>>> import numpy as np
>>> np.set_printoptions(precision=1, suppress=True, linewidth=120, floatmode="fixed")
>>> M = np.loadtxt("case9.csv", delimiter=",")
>>> M
array([[0.1, 1.0, 2.0, 2.0],
       [1.0, 2.1, 2.0, 2.0],
       [0.0, 1.0, 2.1, 2.0],
       [0.0, 1.0, 2.0, 2.1]])
>>> np.round(np.linalg.norm(M, 1), 1), round(float(np.linalg.norm(M, np.inf)), 1)
(np.float64(8.1), 7.1)
>>> M[0] @ M[1]
np.float64(10.2)
>>> round(np.linalg.norm(M[0], 1), 1), round(np.linalg.norm(M[0], np.inf), 1)
(np.float64(5.1), np.float64(2.0))
>>> np.round(np.linalg.norm(M[0] - M[1]), 1)
np.float64(1.4)
>>> round(np.log10(np.linalg.cond(M)))
2
>>> np.argsort(-np.linalg.norm(M, axis=0).round(6), kind="stable")[:3]
array([2, 3, 1])
>>> np.linalg.cond(M) > 100
np.True_
>>> (M + M.T) / 2
array([[0.1, 1.0, 1.0, 1.0],
       [1.0, 2.1, 1.5, 1.5],
       [1.0, 1.5, 2.1, 2.0],
       [1.0, 1.5, 2.0, 2.1]])
>>> np.linalg.matrix_power(M, 3)
array([[ 6.3, 34.8, 57.1, 57.1],
       [ 9.6, 50.8, 82.3, 82.3],
       [ 6.3, 34.8, 57.1, 57.1],
       [ 6.3, 34.8, 57.1, 57.1]])
>>> np.allclose(M, M.T)
False
>>> round(float(np.linalg.det(M)), 1)
0.0
>>> def softmax(z):
...     e = np.exp(z - z.max(axis=-1, keepdims=True))
...     return e / e.sum(axis=-1, keepdims=True)
... 
>>> np.round(softmax(10 * M[3]), 1) + 0
array([0.0, 0.0, 0.3, 0.7])
>>> att = M @ M.T / np.sqrt(4)
>>> softmax(att)
array([[0.2, 0.4, 0.2, 0.2],
       [0.1, 0.6, 0.1, 0.1],
       [0.2, 0.4, 0.2, 0.2],
       [0.2, 0.4, 0.2, 0.2]])
>>> softmax(att)[3] @ M
array([0.4, 1.4, 2.0, 2.0])
